% python3 -q
>>> import numpy as np
>>> np.set_printoptions(suppress=True, linewidth=160)
>>> def tidy(a):
...     return np.round(a, 1) + 0
... 
>>> K = np.array([[0.8, 0.2, 4.0, -0.6],
...     [0.7, -1.0, -8.0, -1.7],
...     [-1.2, -0.2, -21.0, -0.5],
...     [0.7, -0.3, -26.0, -0.3]])
>>> vec = np.array([3, -3, -1, 2])
>>> target = K @ vec
>>> tidy(target)
array([-3.4,  9.7, 17. , 28.4])
>>> tidy(np.linalg.solve(K.T, K[0]))
array([1., 0., 0., 0.])
>>> tidy(np.linalg.solve(K, -3 * target))
array([-9.,  9.,  3., -6.])
>>> tidy(np.linalg.solve(K, target))
array([ 3., -3., -1.,  2.])
>>> arr = np.load("case19.npy")
>>> arr
array([[-2.,  5.,  0.,  0.],
       [ 5., -3.,  5.,  0.],
       [ 0.,  5.,  3.,  5.],
       [ 0.,  0.,  5.,  3.]])
>>> vec = np.array([0, 3, 1, 2])
>>> target = arr @ vec
>>> target
array([15., -4., 28., 11.])
>>> tidy(np.linalg.solve(arr, target + arr[:, 1]))
array([0., 4., 1., 2.])
>>> tidy(np.linalg.solve(arr, arr[:, 2]))
array([0., 0., 1., 0.])
>>> T = np.stack([arr, 2 * arr, arr[::-1]])
>>> T.shape
(3, 4, 4)
>>> np.all(np.linalg.eigvalsh(arr) > 0)
np.False_
>>> vals, V = np.linalg.eig(arr)
>>> tidy(arr @ V[:, 0] - vals[0] * V[:, 0])
array([0., 0., 0., 0.])
>>> tidy(np.sort(np.linalg.eigvals(arr.T)))
array([-9.1, -2. ,  2.7,  9.4])
>>> tidy(np.sort(np.linalg.eigvals(np.linalg.inv(arr))))
array([-0.5, -0.1,  0.1,  0.4])
>>> rng = np.random.default_rng(89524)
>>> idx = rng.permutation(4)
>>> idx
array([0, 2, 1, 3])
>>> Y = arr[idx][:, idx]
>>> np.allclose(Y, arr)
False
>>> np.trace(Y)
np.float64(1.0)
>>> tidy(np.sort(np.abs(np.linalg.eigvals(Y))))
array([2. , 2.7, 9.1, 9.4])
>>> Y = np.array([[1]])
>>> Z = np.array([[4, 7, 5], [9, 6, 2], [7, 2, 9]])
>>> E = np.block([[Y, np.array([[3, -1, 1]])], [np.zeros((3, 1)), Z]])
>>> E
array([[ 1.,  3., -1.,  1.],
       [ 0.,  4.,  7.,  5.],
       [ 0.,  9.,  6.,  2.],
       [ 0.,  7.,  2.,  9.]])
>>> O = E.astype(float).copy()
>>> for j in range(4):
...     O[:, j] -= O[:, :j] @ (O[:, :j].T @ O[:, j])
...     O[:, j] /= np.linalg.norm(O[:, j])
... 
>>> tidy(O)
array([[ 1. ,  0. ,  0. ,  0. ],
       [ 0. ,  0.3,  0.9,  0.4],
       [ 0. ,  0.7,  0. , -0.7],
       [ 0. ,  0.6, -0.5,  0.6]])
>>> tidy(O.T @ O)
array([[1., 0., 0., 0.],
       [0., 1., 0., 0.],
       [0., 0., 1., 0.],
       [0., 0., 0., 1.]])
>>> Y = O / np.sqrt((O ** 2).mean(axis=1, keepdims=True))
>>> np.linalg.matrix_rank(O - O.mean(axis=1, keepdims=True))
np.int64(3)
>>> np.linalg.matrix_rank(Y) == np.linalg.matrix_rank(O)
np.True_
>>> vals, V = np.linalg.eig(E)
>>> tidy(vals)
array([ 1. , 16.9, -3.9,  5.9])
>>> E.reshape(2, -1)
array([[ 1.,  3., -1.,  1.,  0.,  4.,  7.,  5.],
       [ 0.,  9.,  6.,  2.,  0.,  7.,  2.,  9.]])
>>> T = E.reshape(4, 2, -1)
>>> T[:, 0]
array([[1., 3.],
       [0., 4.],
       [0., 9.],
       [0., 7.]])
>>> T.sum(axis=1)
array([[ 0.,  4.],
       [ 7.,  9.],
       [ 6., 11.],
       [ 2., 16.]])
>>> F = (rng.random((2, 2)) < 0.3) + np.eye(2)
>>> F /= F.sum(axis=1, keepdims=True)
>>> F
array([[1., 0.],
       [0., 1.]])
>>> F @ F
array([[1., 0.],
       [0., 1.]])
>>> tidy(np.linalg.matrix_power(F - np.diag(np.diag(F)), 2))
array([[0., 0.],
       [0., 0.]])
>>> [int(np.linalg.matrix_rank(np.linalg.matrix_power(F, p))) for p in range(1, 3)]
[2, 2]
>>> U, sigma, Vt = np.linalg.svd(K, full_matrices=False)
>>> tidy(np.sqrt((sigma ** 2).sum())), tidy(np.linalg.norm(K))
(np.float64(34.7), np.float64(34.7))
>>> tidy(sigma / sigma[0])
array([1. , 0.1, 0. , 0. ])
>>> (sigma > 1e-8).sum()
np.int64(4)
>>> tidy(np.cumsum(sigma ** 2) / np.sum(sigma ** 2))
array([1., 1., 1., 1.])
>>> vals, V = np.linalg.eigh(F)
>>> vec = np.array([2, 2])
>>> V * np.maximum(vals, 0) @ V.T
array([[1., 0.],
       [0., 1.]])
>>> vec @ F @ vec / (vec @ vec), vals[0], vals[-1]
(np.float64(1.0), np.float64(1.0), np.float64(1.0))
>>> vec @ F @ vec
np.float64(8.0)
>>> f = np.array([1, 4])
>>> Y = F + np.outer(f, np.eye(2)[0])
>>> np.linalg.matrix_rank(np.linalg.inv(Y) - np.linalg.inv(F), tol=1e-8)
np.int64(1)
>>> np.linalg.matrix_rank(Y - F)
np.int64(1)
>>> A = np.load("arr.npy")
>>> A
array([[ 0.9, -0.4,  0.8],
       [-0.1, -0.5, -0.1]])
>>> tidy(np.linalg.norm(A[1], 1)), tidy(np.linalg.norm(A[1], np.inf))
(np.float64(0.7), np.float64(0.5))
>>> tidy(np.linalg.norm(A, axis=0))
array([0.9, 0.6, 0.8])
>>> tidy(np.linalg.norm(A, 2))
np.float64(1.3)
>>> tidy(np.linalg.norm(A, 1)), tidy(np.linalg.norm(A, np.inf))
(np.float64(1.0), np.float64(2.1))
>>> tidy(np.linalg.norm(A, axis=1))
array([1.3, 0.5])
>>> f = np.array([0, 4, 5])
>>> tidy(np.cross(A[1, :3], A[0, :3]))
array([-0.4,  0. ,  0.5])
>>> tidy(np.correlate(A[1], A[0], "full"))
array([-0.1, -0.4,  0. , -0.4, -0.1])
>>> T = np.stack([A, 5 * A, A[::-1]])
>>> np.linalg.matrix_rank(T)
array([2, 2, 2])
>>> tidy(np.einsum("bij,cij->bc", T, T))
array([[ 1.9,  9.4,  0.1],
       [ 9.4, 47. ,  0.3],
       [ 0.1,  0.3,  1.9]])
>>> G = A.T @ A
>>> tidy(np.linalg.svd(A, compute_uv=False) ** 2)
array([1.6, 0.3])
>>> np.linalg.matrix_rank(G)
np.int64(2)
>>> f, r1 = A[0], A[1]
>>> tidy(f @ r1)
np.float64(0.0)
>>> pr = (f @ r1) / (f @ f) * f
>>> tidy(np.linalg.norm(f + r1) ** 2 + np.linalg.norm(f - r1) ** 2)
np.float64(3.8)
>>> tidy(pr)
array([0., 0., 0.])
>>> np.linalg.matrix_rank(np.outer(f, r1))
np.int64(1)
>>> tidy(np.outer(f, r1))
array([[-0.1, -0.4, -0.1],
       [ 0. ,  0.2,  0. ],
       [-0.1, -0.4, -0.1]])
>>> J = np.array([[1, -1, -1, 1, 1, -1, -1, 1],
...     [1, 1, -1, -1, 1, 1, -1, -1],
...     [1, 1, 1, 1, 1, 1, 1, 1]])
>>> # columns 0 and 4 are equal
>>> low = np.linalg.cholesky(F)
>>> np.linalg.eigvalsh(F).min() > 0
np.True_
>>> F / np.sqrt(np.outer(np.diag(F), np.diag(F)))
array([[1., 0.],
       [0., 1.]])
>>> low @ low.T
array([[1., 0.],
       [0., 1.]])
>>> T = np.stack([J, -1 * J, J[::-1]])
>>> np.linalg.matrix_rank(T.reshape(3, -1))
np.int64(2)
>>> T.shape
(3, 3, 8)
>>> T.sum(axis=0)
array([[ 1,  1,  1,  1,  1,  1,  1,  1],
       [ 1,  1, -1, -1,  1,  1, -1, -1],
       [ 1, -1, -1,  1,  1, -1, -1,  1]])
